$ ipython --no-banner

In [1]: import numpy as np

In [2]: np.set_printoptions(precision=2, suppress=True, linewidth=120, legacy="1.25")

In [3]: rng = np.random.default_rng(325)

In [4]: labels = rng.integers(0, 2, 4)

In [5]: mat = (labels[:, None] == labels) * 4 + np.eye(4)

In [6]: mat
Out[6]: 
array([[5., 4., 0., 4.],
       [4., 5., 0., 4.],
       [0., 0., 5., 0.],
       [4., 4., 0., 5.]])

In [7]: w, V = np.linalg.eig(mat)

In [8]: np.sort(np.linalg.eigvals(mat @ mat))
Out[8]: array([  1.,   1.,  25., 169.])

In [9]: np.sort(np.linalg.eigvals(mat.T))
Out[9]: array([ 1.,  1.,  5., 13.])

In [10]: np.round(mat @ V[:, 0] - w[0] * V[:, 0], 2) + 0
Out[10]: array([0., 0., 0., 0.])

In [11]: np.sort(np.linalg.eigvals(np.linalg.inv(mat)))
Out[11]: array([0.08, 0.2 , 1.  , 1.  ])

In [12]: round(np.prod(w), 2)
Out[12]: 65.0

In [13]: mat.ravel(order="F")
Out[13]: array([5., 4., 0., 4., 4., 5., 0., 4., 0., 0., 5., 0., 4., 4., 0., 5.])

In [14]: mat.reshape(2, -1)
Out[14]: 
array([[5., 4., 0., 4., 4., 5., 0., 4.],
       [0., 0., 5., 0., 4., 4., 0., 5.]])

In [15]: blk = mat.reshape(4, 2, -1)

In [16]: blk[:, 0]
Out[16]: 
array([[5., 4.],
       [4., 5.],
       [0., 0.],
       [4., 4.]])

In [17]: blk.shape
Out[17]: (4, 2, 2)

In [18]: blk.sum(axis=1)
Out[18]: 
array([[5., 8.],
       [4., 9.],
       [5., 0.],
       [4., 9.]])

In [19]: np.einsum("ihd,jhd->hij", blk, blk).shape
Out[19]: (2, 4, 4)

In [20]: x = np.array([-1, -1, -1, -1])

In [21]: mat @ (2 * x)
Out[21]: array([-26., -26., -10., -26.])

In [22]: np.linalg.norm(mat @ x) <= np.linalg.norm(mat, 2) * np.linalg.norm(x) + 1e-9
Out[22]: True

In [23]: np.sign((mat @ x).round(6))
Out[23]: array([-1., -1., -1., -1.])

In [24]: mat @ x
Out[24]: array([-13., -13.,  -5., -13.])

In [25]: mat @ np.ones(4)
Out[25]: array([13., 13.,  5., 13.])

In [26]: (mat @ x).argmax()
Out[26]: 2

In [27]: mat * x
Out[27]: 
array([[-5., -4., -0., -4.],
       [-4., -5., -0., -4.],
       [-0., -0., -5., -0.],
       [-4., -4., -0., -5.]])
